In [1]: import numpy as np

In [2]: np.set_printoptions(suppress=True, linewidth=200)

In [3]: rd = lambda a: np.round(a, 2) + 0

In [4]: M = np.array([[16, 16, 16], [16, 16, 16], [16, 16, 16]])

In [5]: M
Out[5]: 
array([[16, 16, 16],
       [16, 16, 16],
       [16, 16, 16]])

In [6]: # column 1 repeats column 0

In [7]: M @ (-1.0) ** np.arange(3)
Out[7]: array([16., 16., 16.])

In [8]: M @ np.ones(3)
Out[8]: array([48., 48., 48.])

In [9]: np.allclose(M @ M.T, M.T @ M)
Out[9]: True

In [10]: vals, evecs = np.linalg.eigh(M)

In [11]: x = np.array([4, 4, 4])

In [12]: rd(np.linalg.eigvalsh(M[1:, 1:]))
Out[12]: array([ 0., 32.])

In [13]: np.abs(M).sum(axis=1).max(), rd(np.abs(vals).max())
Out[13]: (np.int64(48), np.float64(48.0))

In [14]: x @ M @ x
Out[14]: np.int64(2304)

In [15]: mat = np.loadtxt("out9.csv", delimiter=",")

In [16]: mat
Out[16]: 
array([[0., 0., 1., 0.],
       [0., 0., 1., 1.],
       [1., 1., 0., 1.],
       [0., 1., 1., 0.]])

In [17]: vals, evecs = np.linalg.eig(mat)

In [18]: rd(np.sort(np.linalg.eigvals(np.linalg.inv(mat))))
Out[18]: array([-1.  , -0.68,  0.46,  3.21])

In [19]: rd(np.sort(np.linalg.eigvals(mat.T)))
Out[19]: array([-1.48, -1.  ,  0.31,  2.17])

In [20]: [round(float(np.linalg.det(mat[:i, :i])), 2) + 0 for i in range(1, 5)]
Out[20]: [0.0, 0.0, 0.0, 1.0]

In [21]: rng = np.random.default_rng(71028)

In [22]: z = rng.permutation(4)

In [23]: z
Out[23]: array([3, 0, 2, 1])

In [24]: other = mat[z][:, z]

In [25]: rd(np.sort(np.abs(np.linalg.eigvals(other))))
Out[25]: array([0.31, 1.  , 1.48, 2.17])

In [26]: mat.ravel(order="F")
Out[26]: array([0., 0., 1., 0., 0., 0., 1., 1., 1., 1., 0., 1., 0., 1., 1., 0.])

In [27]: t3 = mat.reshape(4, 2, -1)

In [28]: t3[:, 0]
Out[28]: 
array([[0., 0.],
       [0., 0.],
       [1., 1.],
       [0., 1.]])

In [29]: t3.shape
Out[29]: (4, 2, 2)

In [30]: np.einsum("ihd,ihd->ih", t3, t3)
Out[30]: 
array([[0., 1.],
       [0., 2.],
       [2., 1.],
       [1., 1.]])

In [31]: t3.sum(axis=1)
Out[31]: 
array([[1., 0.],
       [1., 1.],
       [1., 2.],
       [1., 1.]])

In [32]: left, s, VT = np.linalg.svd(mat, full_matrices=False)

In [33]: left.shape, s.shape, VT.shape
Out[33]: ((4, 4), (4,), (4, 4))

In [34]: rd(s)
Out[34]: array([2.17, 1.48, 1.  , 0.31])

In [35]: np.allclose(left * s @ VT, mat)
Out[35]: True

In [36]: rd(left.T @ mat @ VT.T)
Out[36]: 
array([[2.17, 0.  , 0.  , 0.  ],
       [0.  , 1.48, 0.  , 0.  ],
       [0.  , 0.  , 1.  , 0.  ],
       [0.  , 0.  , 0.  , 0.31]])

In [37]: J = np.loadtxt("sample12.csv", delimiter=",")

In [38]: J
Out[38]: 
array([[0., 0., 1.],
       [0., 0., 0.],
       [1., 0., 0.]])

In [39]: r = np.linalg.matrix_rank(J)

In [40]: r
Out[40]: np.int64(2)

In [41]: ns = np.linalg.svd(J)[2][r:].T

In [42]: np.allclose(J @ ns, 0)
Out[42]: True

In [43]: ns @ ns.T
Out[43]: 
array([[0., 0., 0.],
       [0., 1., 0.],
       [0., 0., 0.]])

In [44]: ns.shape
Out[44]: (3, 1)

In [45]: [int(np.linalg.matrix_rank(np.delete(J, i, axis=0))) for i in range(3)]
Out[45]: [1, 2, 1]

In [46]: np.all(np.linalg.eigvalsh(J) > 0)
Out[46]: np.False_

In [47]: rd(np.linalg.eigvalsh(J).min())
Out[47]: np.float64(-1.0)

In [48]: vals, evecs = np.linalg.eigvalsh(J)
ValueError: too many values to unpack (expected 2)


In [49]: vals, evecs = np.linalg.eigh(J)

In [50]: rd(np.linalg.svd(J, compute_uv=False))
Out[50]: array([1., 1., 0.])

In [51]: rd(np.linalg.eigvalsh(J + 2 * np.eye(3)))
Out[51]: array([1., 2., 3.])

In [52]: vals
Out[52]: array([-1.,  0.,  1.])

In [53]: rd(evecs.T @ evecs)
Out[53]: 
array([[1., 0., 0.],
       [0., 1., 0.],
       [0., 0., 1.]])

In [54]: vals.sum(), np.trace(J)
Out[54]: (np.float64(0.0), np.float64(0.0))

In [55]: np.unique(vals.round(6) + 0, return_counts=True)[1]
Out[55]: array([1, 1, 1])

In [56]: rd(evecs.T @ J @ evecs)
Out[56]: 
array([[-1.,  0.,  0.],
       [ 0.,  0.,  0.],
       [ 0.,  0.,  1.]])

In [57]: x = np.array([2, 1, -1])

In [58]: J @ np.ones(3)
Out[58]: array([1., 0., 1.])

In [59]: (J @ x).argmax()
Out[59]: np.int64(2)

In [60]: J @ x
Out[60]: array([-1.,  0.,  2.])

In [61]: (J * x).sum(axis=1)
Out[61]: array([-1.,  0.,  2.])

In [62]: J * x
Out[62]: 
array([[ 0.,  0., -1.],
       [ 0.,  0., -0.],
       [ 2.,  0., -0.]])

In [63]: J @ np.eye(3)[2]
Out[63]: array([1., 0., 0.])
